In [1]: import numpy as np

In [2]: np.set_printoptions(precision=2, suppress=True, linewidth=160, sign=" ")

In [3]: def tidy(a):
   ...:     return np.round(a, 2) + 0
   ...: 

In [4]: K = np.loadtxt("x.csv", delimiter=",")

In [5]: K
Out[5]: 
array([[ 9.,  0.,  0.,  0.],
       [ 0.,  7.,  0.,  0.],
       [ 0.,  0.,  9.,  0.],
       [ 0.,  0.,  0.,  3.]])

In [6]: print(tidy(np.linalg.matrix_power(K - np.diag(np.diag(K)), 4)))
[[ 0.  0.  0.  0.]
 [ 0.  0.  0.  0.]
 [ 0.  0.  0.  0.]
 [ 0.  0.  0.  0.]]

In [7]: np.prod(np.diag(K)), tidy(np.linalg.det(K))
Out[7]: (np.float64(1701.0), np.float64(1701.0))

In [8]: tidy(np.sort(np.linalg.eigvals(K)))
Out[8]: array([ 3.,  7.,  9.,  9.])

In [9]: E = np.loadtxt("case8.csv", delimiter=",")

In [10]: E
Out[10]: 
array([[ 1.7, -1.8, -0.6,  0.2, -0.9],
       [ 0.2, -1.5,  0.5,  0.3, -0.5],
       [ 0.5, -0.9, -0.3,  0.1,  0.2],
       [ 1. , -0.6,  0.9,  0.5,  3.1]])

In [11]: vec = np.array([1, 7, 1, 9])

In [12]: K * vec
Out[12]: 
array([[  9.,   0.,   0.,   0.],
       [  0.,  49.,   0.,   0.],
       [  0.,   0.,   9.,   0.],
       [  0.,   0.,   0.,  27.]])

In [13]: K @ np.eye(4)[2]
Out[13]: array([ 0.,  0.,  9.,  0.])

In [14]: np.einsum("ij,j->i", K, vec)
Out[14]: array([  9.,  49.,   9.,  27.])

In [15]: np.sign((K @ vec).round(6))
Out[15]: array([ 1.,  1.,  1.,  1.])

In [16]: K @ np.ones(4)
Out[16]: array([ 9.,  7.,  9.,  3.])

In [17]: K @ (2 * vec)
Out[17]: array([ 18.,  98.,  18.,  54.])

In [18]: rng = np.random.default_rng(30)

In [19]: Y = E + rng.integers(-2, 3, (4, 3)) @ rng.integers(-2, 3, (3, 5))

In [20]: print(tidy(Y))
[[ 5.7  0.2 -1.6  8.2  5.1]
 [ 3.2 -4.5 -1.5 -1.7 -1.5]
 [-0.5 -2.9 -0.3 -3.9 -2.8]
 [-1.  -1.6  3.9  6.5  5.1]]

In [21]: tidy(np.linalg.svd(Y - E, compute_uv=False))
Out[21]: array([ 13.34,   6.37,   3.66,   0.  ])

In [22]: tidy(Y - E)
Out[22]: 
array([[ 4.,  2., -1.,  8.,  6.],
       [ 3., -3., -2., -2., -1.],
       [-1., -2.,  0., -4., -3.],
       [-2., -1.,  3.,  6.,  2.]])

In [23]: Y = np.array([[-1, -1, 1], [3, -1, -1], [-2, 0, 2], [-2, 2, -2], [2, 3, 2]])

In [24]: np.einsum("ij,ij->i", E, E)
Out[24]: array([  7.34,   2.88,   1.2 ,  12.03])

In [25]: tidy(np.einsum("ik,kj->ij", E, Y))
Out[25]: 
array([[-8.1, -2.2,  0.1],
       [-7.3,  0.4,  1.1],
       [-2.4,  1.2,  1. ],
       [ 0.6,  9.9,  8.6]])

In [26]: print(np.linalg.matrix_rank(np.vstack([E, Y.T])))
5
